$ ipython --no-banner

In [1]: import numpy as np

In [2]: np.set_printoptions(precision=1, suppress=True, linewidth=200)

In [3]: E = np.load("layer8.npy")

In [4]: print(E)
[[ 1.5 -0.6 -1.2 -0.9 -2.   0.4  1.4  1. ]
 [ 1.  -5.2  4.1  2.3 -1.9  0.2  6.6 -1.4]
 [ 1.8  2.   0.8  6.6  6.   2.2 -4.9 -1.5]
 [-3.1 -4.5  5.1 -3.6 -2.5 -3.5  5.2 -0.6]
 [ 3.  -2.3  2.8  2.1  0.7 -0.1  1.6  0.6]
 [ 1.4 -5.4  6.2 -0.1 -1.5 -2.   5.6  0.2]
 [ 1.5  1.3 -1.7  1.4  0.5  1.6 -1.3  0.3]
 [ 2.6  4.1 -3.3  2.8  3.3  2.2 -5.9  1. ]
 [-2.1 -0.4  5.1  1.3  4.4 -2.5 -2.7 -1.4]
 [ 2.6  3.1 -1.2  0.7  2.9  0.4 -4.8  1.6]
 [-1.   4.5 -3.7 -3.4  0.6 -1.  -5.4  1.8]
 [-3.5 -2.5  5.9 -1.6  1.8 -3.9  0.3 -1.1]
 [ 3.6  3.  -4.6  2.1  0.2  3.2 -2.3  1.2]
 [-0.3  4.4 -5.2  0.2  1.2  1.8 -4.6  0.2]]

In [5]: print(np.linalg.matrix_rank(E, rtol=0.1))
4

In [6]: print(round(np.log10(np.linalg.cond(E))))
2

In [7]: blk = np.stack([E, -3 * E, E[::-1]])

In [8]: print((blk @ E.T).shape)
(3, 14, 14)

In [9]: print(blk.shape)
(3, 14, 8)

In [10]: print(np.einsum("bij,cij->bc", blk, blk))
[[ 1001.4 -3004.2  -147.2]
 [-3004.2  9012.5   441.6]
 [ -147.2   441.6  1001.4]]

In [11]: u, r1 = E[1], E[6]

In [12]: print(round(float(u @ u), 1))
99.3

In [13]: print(round(u @ r1, 1))
-18.6

In [14]: pr = (u @ r1) / (u @ u) * u

In [15]: print(np.round((r1 - pr) @ u, 1))
0.0

In [16]: print(pr.round(1) + 0)
[-0.2  1.  -0.8 -0.4  0.4  0.  -1.2  0.3]
